$ python3 -q
>>> import numpy as np
>>> np.set_printoptions(precision=2, suppress=True, linewidth=160, floatmode="fixed")
>>> A = np.loadtxt("test3.csv", delimiter=",")
>>> A
array([[-13.94,  -1.42,   2.80,  -0.30,  -2.51],
       [ -1.29,  -2.48,   5.83,  -2.09,  -3.67],
       [ -1.95,  -7.67,   0.48,  -4.42,   0.55],
       [  0.13,   0.18,  -2.55,   6.48,   3.55],
       [  5.82,   0.37,  -1.67,  -7.00,   2.28],
       [  4.68,   0.93,   2.36,  -1.61,   0.21],
       [ -2.33,  -1.82,   9.30,   3.27,   1.62],
       [ -4.44,   1.76,   4.79,   1.83,  -1.04],
       [  3.63,  -0.88,  -5.57,  10.10,   2.66],
       [ -0.02,  -0.95,   4.23,   3.64,   5.23],
       [ -4.69,  -3.35,  -3.52,   6.26,  -0.65],
       [  2.86,   7.75,  -0.02,   0.20,  -0.34],
       [ -2.43,  -0.80,   1.66,   2.91,  -1.72],
       [  6.95,   2.20,  -0.91,  -4.02,   4.22],
       [  4.61,  -0.46,   5.52,   3.25,   1.74],
       [ -6.56,   1.98,  -1.43,  -0.40,   2.45],
       [ -1.79,  -0.17,   3.16,  -2.65,   2.39],
       [ -5.34,  -3.28,  -3.41,  -2.44,   5.52],
       [ -2.92,   2.12,   0.23,  -7.75,   3.79],
       [  9.88,   6.79,   6.24,  -0.87,   6.39],
       [ -1.17,   2.54,  -1.69,   7.94,  -2.68],
       [ -5.40,  -1.56,   3.42,   0.37,   1.09],
       [ -0.75,   1.59,  -3.82,   2.80,   1.58],
       [  1.68,   0.25,   2.53,  -5.36,  -3.68],
       [ -0.45,  -5.05,  -1.46,  -5.38,   7.07],
       [ -0.91,  -4.22,  -0.76,   3.68,  -6.22],
       [  6.77,  -0.67,  -4.07,  -4.48,  -4.67],
       [ -5.48,  -1.43,  11.05, -12.43,  -2.93],
       [  2.70,  -2.10,  -3.29,  -2.06,  -1.18],
       [ -0.82,   1.59,  -4.02,  -1.67,  -2.26],
       [  5.27,  -1.67,  -6.52,   2.33,  -1.77],
       [  4.00,   0.53,   1.91,  -6.42,   4.26],
       [  4.83,  -1.39,   2.42,   2.82,  -0.29],
       [ -0.10,  -3.71,  -0.40,   1.09,   4.46]])
>>> z = A[:, 0] > np.median(A[:, 0])
>>> u = A[z].mean(axis=0) - A[~z].mean(axis=0)
>>> np.round((((A - A.mean(axis=0)) @ u > 0) == z).mean(), 2)
np.float64(0.97)
>>> np.argsort(-np.abs(u).round(6), kind="stable")
array([0, 4, 2, 1, 3])
>>> vec = np.array([-1, 3, -1, -1, -2])
>>> y = A @ vec
>>> np.linalg.lstsq(A, y)[0]
array([-1.00,  3.00, -1.00, -1.00, -2.00])
>>> np.round(np.linalg.pinv(A) @ A, 2) + 0
array([[1.00, 0.00, 0.00, 0.00, 0.00],
       [0.00, 1.00, 0.00, 0.00, 0.00],
       [0.00, 0.00, 1.00, 0.00, 0.00],
       [0.00, 0.00, 0.00, 1.00, 0.00],
       [0.00, 0.00, 0.00, 0.00, 1.00]])
>>> np.linalg.solve(A.T @ A, A.T @ y)
array([-1.00,  3.00, -1.00, -1.00, -2.00])
>>> rng = np.random.default_rng(9734)
>>> y = y + 0.02 * rng.normal(size=34)
>>> y
array([ 12.20,  -2.58, -18.22, -10.63,  -0.59,  -3.04, -18.98,   5.18, -16.12, -21.18,  -6.79,  20.90,  -1.11,  -3.87, -18.21,   9.41,  -4.00,  -9.67,   9.22,
        -7.65,   7.91,  -5.21,   3.37,   9.25, -22.01,  -2.26,   9.09,   8.44,  -1.32,  15.81,  -2.55,  -6.41, -13.66, -20.65])
>>> coef, *_ = np.linalg.lstsq(A, y)
>>> np.round(A.T @ (y - A @ coef), 2) + 0
array([0.00, 0.00, 0.00, 0.00, 0.00])
>>> coef
array([-1.00,  3.00, -1.00, -1.00, -2.00])
